% ipython --no-banner

In [1]: import numpy as np

In [2]: from numpy import linalg as LA

In [3]: np.set_printoptions(precision=3, suppress=True, linewidth=120, sign=" ")

In [4]: data = np.array([[-1.8, -3.9, -0.2],
   ...:     [2.0, 0.4, -0.2],
   ...:     [1.1, 0.2, -0.5],
   ...:     [0.8, 1.3, -0.9],
   ...:     [-0.4, 0.1, -1.1],
   ...:     [-0.4, -2.0, -0.3],
   ...:     [-0.1, 1.6, 0.4],
   ...:     [0.5, -1.1, 0.3],
   ...:     [1.1, -0.2, 0.1],
   ...:     [0.5, -1.8, 1.4],
   ...:     [0.6, 0.3, 0.5],
   ...:     [0.8, -0.2, -0.4],
   ...:     [0.2, 1.7, -0.5],
   ...:     [1.4, -1.3, 0.3],
   ...:     [0.1, -1.7, 0.3],
   ...:     [-1.3, -0.7, -0.7],
   ...:     [0.8, -0.6, 0.0],
   ...:     [0.9, 0.9, -0.1],
   ...:     [-0.3, -0.8, 0.1],
   ...:     [1.3, 2.3, -0.8],
   ...:     [0.1, 0.0, -0.8],
   ...:     [1.9, -0.5, 0.3],
   ...:     [1.7, -0.2, -0.7],
   ...:     [-1.4, 1.2, -0.5],
   ...:     [-1.0, 0.9, -1.6],
   ...:     [0.6, -0.2, -0.7],
   ...:     [-2.0, 1.4, -0.9],
   ...:     [-0.5, 0.8, -1.5]])

In [5]: rng = np.random.default_rng(76)

In [6]: data[:, 0] = 4 * data[:, 1] + 0.1 * rng.normal(size=28)

In [7]: data
Out[7]: 
array([[-15.657,  -3.9  ,  -0.2  ],
       [  1.775,   0.4  ,  -0.2  ],
       [  0.898,   0.2  ,  -0.5  ],
       [  5.251,   1.3  ,  -0.9  ],
       [  0.507,   0.1  ,  -1.1  ],
       [ -8.156,  -2.   ,  -0.3  ],
       [  6.463,   1.6  ,   0.4  ],
       [ -4.257,  -1.1  ,   0.3  ],
       [ -0.661,  -0.2  ,   0.1  ],
       [ -7.356,  -1.8  ,   1.4  ],
       [  1.111,   0.3  ,   0.5  ],
       [ -0.754,  -0.2  ,  -0.4  ],
       [  6.833,   1.7  ,  -0.5  ],
       [ -5.275,  -1.3  ,   0.3  ],
       [ -6.676,  -1.7  ,   0.3  ],
       [ -2.804,  -0.7  ,  -0.7  ],
       [ -2.414,  -0.6  ,   0.   ],
       [  3.556,   0.9  ,  -0.1  ],
       [ -3.053,  -0.8  ,   0.1  ],
       [  9.081,   2.3  ,  -0.8  ],
       [  0.152,   0.   ,  -0.8  ],
       [ -2.031,  -0.5  ,   0.3  ],
       [ -0.832,  -0.2  ,  -0.7  ],
       [  4.768,   1.2  ,  -0.5  ],
       [  3.638,   0.9  ,  -1.6  ],
       [ -0.821,  -0.2  ,  -0.7  ],
       [  5.523,   1.4  ,  -0.9  ],
       [  3.309,   0.8  ,  -1.5  ]])

In [8]: B = np.c_[data[:, :1] @ np.array([[1]]), np.array([-8, -2, 6, 4, 8, 6, 7, 8, 1, 3, -7, 7, -8, 6, -1, 8, -7, 6, -3, -1, -1, 7, -8, -1, 0, -9, 1, 0])]

In [9]: B
Out[9]: 
array([[-15.657,  -8.   ],
       [  1.775,  -2.   ],
       [  0.898,   6.   ],
       [  5.251,   4.   ],
       [  0.507,   8.   ],
       [ -8.156,   6.   ],
       [  6.463,   7.   ],
       [ -4.257,   8.   ],
       [ -0.661,   1.   ],
       [ -7.356,   3.   ],
       [  1.111,  -7.   ],
       [ -0.754,   7.   ],
       [  6.833,  -8.   ],
       [ -5.275,   6.   ],
       [ -6.676,  -1.   ],
       [ -2.804,   8.   ],
       [ -2.414,  -7.   ],
       [  3.556,   6.   ],
       [ -3.053,  -3.   ],
       [  9.081,  -1.   ],
       [  0.152,  -1.   ],
       [ -2.031,   7.   ],
       [ -0.832,  -8.   ],
       [  4.768,  -1.   ],
       [  3.638,   0.   ],
       [ -0.821,  -9.   ],
       [  5.523,   1.   ],
       [  3.309,   0.   ]])

In [10]: np.round(LA.norm(B - data @ LA.lstsq(data, B)[0], axis=0), 3) + 0
Out[10]: array([  0.  ,  29.74])

In [11]: LA.norm(LA.qr(data)[0].T @ B, axis=0) ** 2 / ((B ** 2).sum(axis=0) + 1e-12)
Out[11]: array([ 1.   ,  0.015])

In [12]: LA.matrix_rank(np.c_[data, B])
Out[12]: np.int64(4)

In [13]: np.round(LA.lstsq(data, B[:, 0])[0], 3) + 0
Out[13]: array([ 1.,  0.,  0.])

In [14]: C = data[[14, 1]].astype(float)

In [15]: for _ in range(4):
    ...:     z = LA.norm(data[:, None] - C, axis=-1).argmin(axis=1)
    ...:     C = np.array([data[z == j].mean(axis=0) for j in range(2)])
    ...: 

In [16]: z
Out[16]: array([ 0,  1,  1,  1,  1,  0,  1,  0,  1,  0,  1,  1,  1,  0,  0,  0,  0,  1,  0,  1,  1,  0,  1,  1,  1,  1,  1,  1])

In [17]: np.abs(C[1] - C[0]).argmax()
Out[17]: np.int64(0)

In [18]: d = LA.norm(data[:, None] - data[None], axis=-1)

In [19]: np.unravel_index(d.round(6).argmax(), d.shape)
Out[19]: (np.int64(0), np.int64(19))

In [20]: (d + 1e9 * np.eye(28)).round(6).argmin(axis=1)
Out[20]: 
array([  5,   2,   4,  26,  20,  14,  12,  13,  11,  14,   1,  25,   6,   7,   9,  16,  21,  23,  16,  12,   4,  16,
        25,   3,  27,  22,   3,  24])

In [21]: np.flatnonzero(d[12] < d.mean() / 2)
Out[21]: array([  3,   6,  12,  19,  23,  26])

In [22]: d[:5, :5]
Out[22]: 
array([[  0.   ,  17.955,  17.058,  21.556,  16.676],
       [ 17.955,   0.   ,   0.948,   3.658,   1.583],
       [ 17.058,   0.948,   0.   ,   4.507,   0.723],
       [ 21.556,   3.658,   4.507,   0.   ,   4.897],
       [ 16.676,   1.583,   0.723,   4.897,   0.   ]])

In [23]: LA.matrix_rank(d ** 2)
Out[23]: np.int64(5)

In [24]: d.shape
Out[24]: (28, 28)

In [25]: d[12].round(6).argsort(kind="stable")[:4]
Out[25]: array([ 12,   6,  26,   3])

In [26]: A = np.load("dump.npy")

In [27]: A
Out[27]: 
array([[  3,   4,   5,   6,   7],
       [  8,   9,  10,  11,  12],
       [ 13,  14,  15,  16,  17],
       [ 18,  19,  20,  21,  22],
       [ 23,  24,  25,  26,  27],
       [ 28,  29,  30,  31,  32],
       [ 33,  34,  35,  36,  37],
       [ 38,  39,  40,  41,  42]])

In [28]: # rank 2

In [29]: LA.lstsq(A[:-1].T, A[-1])[2]
Out[29]: np.int32(2)

In [30]: np.unique(A.round(6), axis=0).shape
Out[30]: (8, 5)

In [31]: np.abs(np.diag(LA.qr(A)[1])) > 1e-9
Out[31]: array([ True,  True, False, False, False])

In [32]: ang = np.radians(93)

In [33]: Rm = np.eye(5)

In [34]: Rm[1, 1] = Rm[4, 4] = np.cos(ang)

In [35]: Rm[1, 4], Rm[4, 1] = -np.sin(ang), np.sin(ang)

In [36]: Rm
Out[36]: 
array([[ 1.   ,  0.   ,  0.   ,  0.   ,  0.   ],
       [ 0.   , -0.052,  0.   ,  0.   , -0.999],
       [ 0.   ,  0.   ,  1.   ,  0.   ,  0.   ],
       [ 0.   ,  0.   ,  0.   ,  1.   ,  0.   ],
       [ 0.   ,  0.999,  0.   ,  0.   , -0.052]])

In [37]: B = A @ Rm.T

In [38]: round(LA.det(Rm), 3), round(float(np.trace(Rm)), 3)
Out[38]: (np.float64(1.0), 2.895)

In [39]: np.allclose(A @ A.T, B @ B.T)
Out[39]: True

In [40]: np.allclose(LA.norm(A, axis=1), LA.norm(B, axis=1))
Out[40]: True

In [41]: np.abs(B - A).max(axis=0)
Out[41]: array([  0.   ,  82.984,   0.   ,   0.   ,   5.252])

In [42]: r = LA.matrix_rank(A)

In [43]: r
Out[43]: np.int64(2)

In [44]: null = LA.svd(A)[2][r:].T

In [45]: [int(LA.matrix_rank(np.delete(A, i, axis=0))) for i in range(8)]
Out[45]: [2, 2, 2, 2, 2, 2, 2, 2]

In [46]: null.shape
Out[46]: (5, 3)

In [47]: LA.matrix_rank(A.T @ A), LA.matrix_rank(A @ A.T)
Out[47]: (np.int64(2), np.int64(2))

In [48]: np.allclose(A @ null, 0)
Out[48]: True

In [49]: J = np.load("mat.npy")

In [50]: J
Out[50]: 
array([[ 6.,  5.,  0.,  0.,  5.,  0.,  0.,  0.,  0.],
       [ 5.,  6.,  0.,  0.,  5.,  0.,  0.,  0.,  0.],
       [ 0.,  0.,  6.,  5.,  0.,  5.,  5.,  5.,  5.],
       [ 0.,  0.,  5.,  6.,  0.,  5.,  5.,  5.,  5.],
       [ 5.,  5.,  0.,  0.,  6.,  0.,  0.,  0.,  0.],
       [ 0.,  0.,  5.,  5.,  0.,  6.,  5.,  5.,  5.],
       [ 0.,  0.,  5.,  5.,  0.,  5.,  6.,  5.,  5.],
       [ 0.,  0.,  5.,  5.,  0.,  5.,  5.,  6.,  5.],
       [ 0.,  0.,  5.,  5.,  0.,  5.,  5.,  5.,  6.]])

In [51]: (LA.matrix_power((J != 0) + (J.T != 0) + np.eye(9), 9) > 0).astype(int)
Out[51]: 
array([[ 1,  1,  0,  0,  1,  0,  0,  0,  0],
       [ 1,  1,  0,  0,  1,  0,  0,  0,  0],
       [ 0,  0,  1,  1,  0,  1,  1,  1,  1],
       [ 0,  0,  1,  1,  0,  1,  1,  1,  1],
       [ 1,  1,  0,  0,  1,  0,  0,  0,  0],
       [ 0,  0,  1,  1,  0,  1,  1,  1,  1],
       [ 0,  0,  1,  1,  0,  1,  1,  1,  1],
       [ 0,  0,  1,  1,  0,  1,  1,  1,  1],
       [ 0,  0,  1,  1,  0,  1,  1,  1,  1]])

In [52]: round(LA.det(J), 3)
Out[52]: np.float64(496.0)
